$ python -q
>>> import numpy as np
>>> np.set_printoptions(suppress=True, linewidth=140)
>>> def rd(a):
...     return np.round(a, 2) + 0
... 
>>> X = np.array([[-1, -2, 6],
...     [-2, 0, 0],
...     [0, 2, -6],
...     [-2, -1, 3],
...     [0, -1, 3],
...     [-1, -2, 6],
...     [2, 0, 0],
...     [2, -2, 6],
...     [1, -1, 3]])
>>> # rows 0 and 5 are equal
>>> rng = np.random.default_rng(846516)
>>> B = X + rng.integers(-2, 3, (9, 2)) @ rng.integers(-2, 3, (2, 3))
>>> print(B)
[[ 0 -4  2]
 [-2  0 -2]
 [ 0  2 -2]
 [-4  3 11]
 [ 1 -3  3]
 [ 0 -4  4]
 [ 4 -4  0]
 [ 2 -2  2]
 [ 0  1  3]]
>>> print(np.linalg.matrix_rank(B - X, tol=1e-8))
2
>>> print(np.abs(B - X).sum(axis=1))
[ 7  2  4 14  3  5  6  4  3]
>>> x0 = np.array([4, 5, 1])
>>> print(B @ (2 * x0))
[-36 -20  16  20 -16 -32  -8   0  16]
>>> print(B @ np.ones(3))
[-2. -4.  0. 10.  1.  0.  0.  2.  4.]
>>> print(B @ np.eye(3)[2])
[ 2. -2. -2. 11.  3.  4.  0.  2.  3.]
>>> print((B * x0).sum(axis=1))
[-18 -10   8  10  -8 -16  -4   0   8]
>>> print(np.linalg.norm(B @ x0) <= np.linalg.norm(B, 2) * np.linalg.norm(x0) + 1e-9)
True
>>> print(np.sign((B @ x0).round(6)))
[-1 -1  1  1 -1 -1 -1  0  1]
>>> data = np.vander(np.arange(9) - 4, 4, increasing=True)
>>> print(data)
[[  1  -4  16 -64]
 [  1  -3   9 -27]
 [  1  -2   4  -8]
 [  1  -1   1  -1]
 [  1   0   0   0]
 [  1   1   1   1]
 [  1   2   4   8]
 [  1   3   9  27]
 [  1   4  16  64]]
>>> # column 3 dominates
>>> x0 = np.array([2, 7, 8, 7])
>>> rhs = data @ x0
>>> print(rhs)
[-346 -136  -36   -4    2   24  104  284  606]
>>> try:
...     np.linalg.solve(data, rhs)
... except np.linalg.LinAlgError as e:
...     print(repr(e))
... 
LinAlgError('Last 2 dimensions of the array must be square')
>>> rhs = rhs + 0.3 * rng.normal(size=9)
>>> print(rd(rhs))
[-346.09 -136.33  -35.89   -3.91    2.     23.73  104.25  283.67  605.76]
>>> b, *_ = np.linalg.lstsq(data, rhs)
>>> print(b.round())
[2. 7. 8. 7.]
>>> w1 = np.array([[-3, -3, 3], [-1, 1, -3], [0, -2, 2], [-3, -3, 2]])
>>> b = np.array([3, 1, 1])
>>> hid = np.maximum(data @ w1 + b, 0)
>>> print(rd((hid > 0).mean(axis=0)))
[0.44 0.33 0.78]
>>> print(hid)
[[196 154   0]
 [ 84  58   0]
 [ 26  12   2]
 [  4   0   7]
 [  0   0   4]
 [  0   0   5]
 [  0   0  22]
 [  0   0  67]
 [  0   0 152]]
>>> print((hid > 0).astype(int))
[[1 1 0]
 [1 1 0]
 [1 1 1]
 [1 0 1]
 [0 0 1]
 [0 0 1]
 [0 0 1]
 [0 0 1]
 [0 0 1]]
>>> W2 = np.array([[1, 5], [-1, 0], [3, -3]])
>>> print((hid @ W2).round(6).argmax(axis=1))
[1 1 1 0 0 0 0 0 0]
>>> print(w1 @ W2)
[[  9 -24]
 [-11   4]
 [  8  -6]
 [  6 -21]]
>>> B = np.c_[data[:, :2] @ np.array([[-3, 0], [-1, 1]]), np.array([1, 0, 0, 3, 2, 0, 0, 0, 0])]
>>> print(B)
[[ 1 -4  1]
 [ 0 -3  0]
 [-1 -2  0]
 [-2 -1  3]
 [-3  0  2]
 [-4  1  0]
 [-5  2  0]
 [-6  3  0]
 [-7  4  0]]
>>> print(np.linalg.matrix_rank(np.c_[data, B]))
5
>>> print(rd(np.linalg.norm(B - data @ np.linalg.lstsq(data, B)[0], axis=0)))
[0.   0.   2.75]
>>> print(rd(np.linalg.lstsq(data, B[:, 0])[0]))
[-3. -1.  0.  0.]
>>> print(B[1] @ B[5])
-3
>>> print(rd(np.linalg.norm(B, 1)), rd(np.linalg.norm(B, np.inf)))
29.0 11.0
>>> print(rd(np.linalg.norm(B, axis=1)))
[4.24 3.   2.24 3.74 3.61 4.12 5.39 6.71 8.06]
>>> print(rd(np.linalg.norm(B) ** 2 / np.linalg.norm(B, 2) ** 2))
1.24
>>> print(rd(np.linalg.norm(B[1] - B[5])))
5.66
>>> print(np.linalg.norm(B, axis=1).argmax())
8
>>> print(rd(np.linalg.norm(data, axis=1)))
[66.1  28.64  9.22  2.    1.    2.    9.22 28.64 66.1 ]
>>> print(data[5] @ data[0])
-51
>>> print(rd(np.linalg.norm(data, 1)), rd(np.linalg.norm(data, np.inf)))
200.0 85.0
>>> W0 = np.array([[-0.5, -1.0, 0.3, -0.7],
...     [-0.2, 0.2, 0.2, 1.0],
...     [-0.5, -0.1, -0.2, -0.1],
...     [-0.8, -1.3, -1.8, -0.7],
...     [1.1, 0.2, 0.7, 0.9],
...     [-0.3, 1.3, 0.0, -0.9]])
>>> W0[1] = W0[4] + 0.05 * rng.normal(size=4)
>>> print(rd(W0))
[[-0.5  -1.    0.3  -0.7 ]
 [ 1.05  0.29  0.62  0.96]
 [-0.5  -0.1  -0.2  -0.1 ]
 [-0.8  -1.3  -1.8  -0.7 ]
 [ 1.1   0.2   0.7   0.9 ]
 [-0.3   1.3   0.   -0.9 ]]
>>> u, v = W0[5], W0[1]
>>> print(rd(u @ v))
-0.8
>>> pr = (u @ v) / (u @ u) * u
>>> print(rd(np.linalg.norm(u + v) ** 2 + np.linalg.norm(u - v) ** 2))
10.19
>>> print(np.linalg.matrix_rank(np.outer(u, v)))
1
>>> print(rd((v - pr) @ u))
0.0
>>> lab = rng.permutation(4)
>>> B = W0[:, lab] * rng.choice([-1, 1], 4)
>>> print(rd(B))
[[ 0.5  -0.7   0.3   1.  ]
 [-1.05  0.96  0.62 -0.29]
 [ 0.5  -0.1  -0.2   0.1 ]
 [ 0.8  -0.7  -1.8   1.3 ]
 [-1.1   0.9   0.7  -0.2 ]
 [ 0.3  -0.9   0.   -1.3 ]]
>>> left, _, Vt = np.linalg.svd(W0.T @ B)
>>> print(rd(np.linalg.lstsq(W0, B)[0]))
[[-1.  0.  0.  0.]
 [ 0.  0.  0. -1.]
 [ 0.  0.  1.  0.]
 [ 0.  1.  0.  0.]]
>>> feats = np.load("a.npy")
>>> print(feats)
[[0 0 0 0 0]
 [0 0 1 0 0]
 [0 1 0 0 0]
 [0 0 0 0 1]
 [0 0 0 1 0]]
>>> ev, evecs = np.linalg.eigh(feats)
>>> x0 = np.array([-2, -1, 3, 1, 0])
>>> print(x0 @ feats @ x0 / (x0 @ x0), ev[0], ev[-1])
-0.4 -1.0 1.0
>>> print(rd(evecs * np.maximum(ev, 0) @ evecs.T))
[[0.  0.  0.  0.  0. ]
 [0.  0.5 0.5 0.  0. ]
 [0.  0.5 0.5 0.  0. ]
 [0.  0.  0.  0.5 0.5]
 [0.  0.  0.  0.5 0.5]]
>>> print(rd(np.linalg.eigvalsh(feats[1:, 1:])))
[-1. -1.  1.  1.]
>>> print(rd(evecs * np.abs(ev) @ evecs.T))
[[0. 0. 0. 0. 0.]
 [0. 1. 0. 0. 0.]
 [0. 0. 1. 0. 0.]
 [0. 0. 0. 1. 0.]
 [0. 0. 0. 0. 1.]]
>>> print(feats @ feats)
[[0 0 0 0 0]
 [0 1 0 0 0]
 [0 0 1 0 0]
 [0 0 0 1 0]
 [0 0 0 0 1]]
>>> T = np.stack([feats, -3 * feats, feats[::-1]])
>>> print(rd(np.linalg.det(T)))
[0. 0. 0.]
>>> print(np.einsum("bij,cij->bc", T, T))
[[  4 -12   1]
 [-12  36  -3]
 [  1  -3   4]]
>>> print(T.shape)
(3, 5, 5)
>>> print(rd(np.linalg.norm(feats, axis=0)))
[0. 1. 1. 1. 1.]
>>> print(np.linalg.norm(feats, axis=1).argmax())
1
>>> print(rd(np.linalg.norm(feats, 1)), rd(np.linalg.norm(feats, np.inf)))
1.0 1.0
>>> print(rd(np.linalg.norm(feats[0] - feats[1])))
1.0
>>> print(rd(np.linalg.det(feats)))
0.0
>>> print(np.trace(feats))
0
>>> print(feats @ feats)
[[0 0 0 0 0]
 [0 1 0 0 0]
 [0 0 1 0 0]
 [0 0 0 1 0]
 [0 0 0 0 1]]
>>> A = np.array([[0, -3, 0, 3, 3, 1],
...     [-3, -1, 0, -3, -1, 0],
...     [2, 0, -2, -3, -2, 2],
...     [3, 2, 3, -1, -2, 1],
...     [3, -1, 2, 2, -1, 2]])
>>> A[-1] = A[0] + -2 * A[1]
>>> print(A)
[[ 0 -3  0  3  3  1]
 [-3 -1  0 -3 -1  0]
 [ 2  0 -2 -3 -2  2]
 [ 3  2  3 -1 -2  1]
 [ 6 -1  0  9  5  1]]
>>> left, sigma, Vt = np.linalg.svd(A)
>>> print(np.argmax(sigma[:-1] / (sigma[1:] + 1e-6)) + 1)
4
>>> B = left[:, :4] @ np.diag(sigma[:4]) @ Vt[:4]
>>> print(rd(np.abs(A - B).max()))
0.0
>>> print(rd(np.linalg.norm(A - B, 2)), rd(sigma[4]))
0.0 0.0
>>> print(np.linalg.matrix_rank(B))
4
